$ python3 -q
>>> import numpy as np
>>> np.set_printoptions(suppress=True, linewidth=100)
>>> tidy = lambda a: np.round(a, 3) + 0
>>> u = np.array([3, 1, 4]) + 0.5
>>> m1 = np.eye(3) - 2 * np.outer(u, u) / (u @ u)
>>> tidy(m1)
array([[ 0.295, -0.302, -0.906],
       [-0.302,  0.871, -0.388],
       [-0.906, -0.388, -0.165]])
>>> x0 = np.array([-2, 2, 0])
>>> y = m1 @ x0
>>> tidy(y)
array([-1.194,  2.345,  1.036])
>>> tidy(np.linalg.solve(m1.T, m1[2]))
array([0., 0., 1.])
>>> tidy(np.linalg.solve(m1, 3 * y))
array([-6.,  6.,  0.])
>>> tidy(np.linalg.solve(m1, m1[:, 0]))
array([1., 0., 0.])
>>> tidy(np.linalg.solve(m1, y + m1[:, 2]))
array([-2.,  2.,  1.])
>>> arr = np.array([[3.0, 1.0, 1.0], [1.0, 3.0, 1.0], [1.0, 1.0, 3.0]])
>>> x0 = np.array([-3, -5, -9])
>>> y = arr @ x0
>>> y
array([-23., -27., -35.])
>>> tidy(np.linalg.solve(arr, -1 * y))
array([3., 5., 9.])
>>> tidy(np.linalg.solve(arr, y + arr[:, 0]))
array([-2., -5., -9.])
>>> tidy(np.linalg.solve(arr, arr[:, 1]))
array([0., 1., 0.])
>>> feats = np.diag(20 * np.array([-2, -4, -4, -5])) + np.array([[-1, 1, 1, 0], [3, -3, 1, 2], [-1, 0, -1, -2], [1, -2, 3, 2]])
>>> feats
array([[-41,   1,   1,   0],
       [  3, -83,   1,   2],
       [ -1,   0, -81,  -2],
       [  1,  -2,   3, -98]])
>>> ev, V = np.linalg.eig(feats)
>>> tidy(np.sort(np.linalg.eigvals(feats.T)))
array([-97.336, -83.54 , -81.17 , -40.954])
>>> tidy(feats @ V[:, 0] - ev[0] * V[:, 0])
array([0., 0., 0., 0.])
>>> tidy(ev)
array([-40.954, -97.336, -83.54 , -81.17 ])
>>> tidy(np.sort(np.linalg.eigvals(np.linalg.inv(feats))))
array([-0.024, -0.012, -0.012, -0.01 ])
>>> np.linalg.determinant(feats)
Traceback (most recent call last):
  File "<python-input-27>", line 1, in <module>
    np.linalg.determinant(feats)
    ^^^^^^^^^^^^^^^^^^^^^
AttributeError: module 'numpy.linalg' has no attribute 'determinant'
>>> np.trace(feats)
np.int64(-303)
>>> feats.inv()
Traceback (most recent call last):
  File "<python-input-29>", line 1, in <module>
    feats.inv()
    ^^^^^^^^^
AttributeError: 'numpy.ndarray' object has no attribute 'inv'
>>> tidy(np.sort(np.abs(np.linalg.eigvals(feats))))
array([40.954, 81.17 , 83.54 , 97.336])
>>> (feats + feats.T) / 2
array([[-41. ,   2. ,   0. ,   0.5],
       [  2. , -83. ,   0.5,   0. ],
       [  0. ,   0.5, -81. ,   0.5],
       [  0.5,   0. ,   0.5, -98. ]])
>>> tidy(np.abs(np.linalg.eigvals(feats)).max())
np.float64(97.336)
>>> np.allclose(feats @ feats.T, feats.T @ feats)
False
>>> np.allclose(feats, feats.T)
False
>>> assert feats == feats.T
Traceback (most recent call last):
  File "<python-input-35>", line 1, in <module>
    assert feats == feats.T
           ^^^^^^^^^^^^^^^^
ValueError: The truth value of an array with more than one element is ambiguous. Use a.any() or a.all()
>>> feats @ feats
array([[1683, -124, -121,    0],
       [-371, 6888, -155, -364],
       [ 120,    3, 6554,  358],
       [-148,  363, -538, 9594]])
